% python3 -q
>>> import numpy as np
>>> np.set_printoptions(suppress=True, linewidth=140)
>>> mat = np.load("data.npy")
>>> mat
array([[ 0,  1,  0],
       [ 0, -5,  0],
       [ 0,  0,  0]])
>>> # triangular: eigenvalues sit on the diagonal
>>> try:
...     np.linalg.inv(mat)
... except np.linalg.LinAlgError as e:
...     print(repr(e))
... 
LinAlgError('Singular matrix')
>>> np.abs(np.diag(np.linalg.qr(mat)[1])) > 1e-9
array([False,  True, False])
>>> np.round(np.sort(np.linalg.eigvals(mat)), 2)
array([-5.,  0.,  0.])
>>> try:
...     np.linalg.inv(mat)
... except np.linalg.LinAlgError as e:
...     print(repr(e))
... 
LinAlgError('Singular matrix')
>>> [int(np.linalg.matrix_rank(np.linalg.matrix_power(mat, p))) for p in range(1, 4)]
[1, 1, 1]
>>> [round(float(x), 2) for x in np.linalg.svd(mat, compute_uv=False)[:3]]
[5.1, 0.0, 0.0]
>>> print(np.linalg.matrix_rank(mat, rtol=0.1))
1
>>> round(np.linalg.norm(mat, 2) / np.linalg.norm(mat), 2)
np.float64(1.0)
>>> arr = np.load("arr.npy")
>>> arr
array([[ 9,  1,  6],
       [ 1, 10,  0],
       [ 6,  0,  5]])
>>> B = np.array([[-1, 0], [-1, 1], [2, -2]])
>>> np.linalg.matrix_rank(arr @ B)
np.int64(2)
>>> np.einsum("ik,kj->ij", arr, B)
array([[  2, -11],
       [-11,  10],
       [  4, -10]])
>>> print(np.einsum("ik,kj->ji", arr, B))
[[  2 -11   4]
 [-11  10 -10]]
>>> np.einsum("ij,ij->i", arr, arr)
array([118, 101,  61])
>>> B.T @ arr.T
array([[  2, -11,   4],
       [-11,  10, -10]])
>>> evals, V = np.linalg.eigh(arr)
>>> x0 = np.array([4, 5, 3])
>>> print(x0 @ arr @ x0)
623
>>> x0 @ arr @ x0 / (x0 @ x0), round(float(evals[0]), 2), np.round(evals[-1], 2)
(np.float64(12.46), 0.64, np.float64(13.51))
>>> print(np.round(np.linalg.eigvalsh(arr[1:, 1:]), 2))
[ 5. 10.]
>>> np.round(V * np.maximum(evals, 0) @ V.T, 2) + 0
array([[ 9.,  1.,  6.],
       [ 1., 10.,  0.],
       [ 6.,  0.,  5.]])
>>> evals, V = np.linalg.eigh(arr)
>>> print(np.round(np.linalg.eigvalsh(arr + -1 * np.eye(3)), 2))
[-0.36  8.85 12.51]
>>> np.round(V.T @ arr @ V, 2) + 0
array([[ 0.64,  0.  ,  0.  ],
       [ 0.  ,  9.85,  0.  ],
       [ 0.  ,  0.  , 13.51]])
>>> np.unique(evals.round(6) + 0, return_counts=True)[1]
array([1, 1, 1])
>>> (evals > 1e-8).sum(), (evals < -1e-8).sum()
(np.int64(3), np.int64(0))
>>> u, r1 = arr[0], arr[2]
>>> print(u @ r1)
84
>>> pr = (u @ r1) / (u @ u) * u
>>> np.linalg.matrix_rank(np.outer(u, r1))
np.int64(1)
>>> np.outer(u, r1)
array([[54,  0, 45],
       [ 6,  0,  5],
       [36,  0, 30]])
>>> np.round(np.linalg.norm(u + r1) ** 2 + np.linalg.norm(u - r1) ** 2, 2)
np.float64(358.0)
>>> print(pr.round(2))
[6.41 0.71 4.27]
>>> round(float((r1 - pr) @ u), 2)
0.0
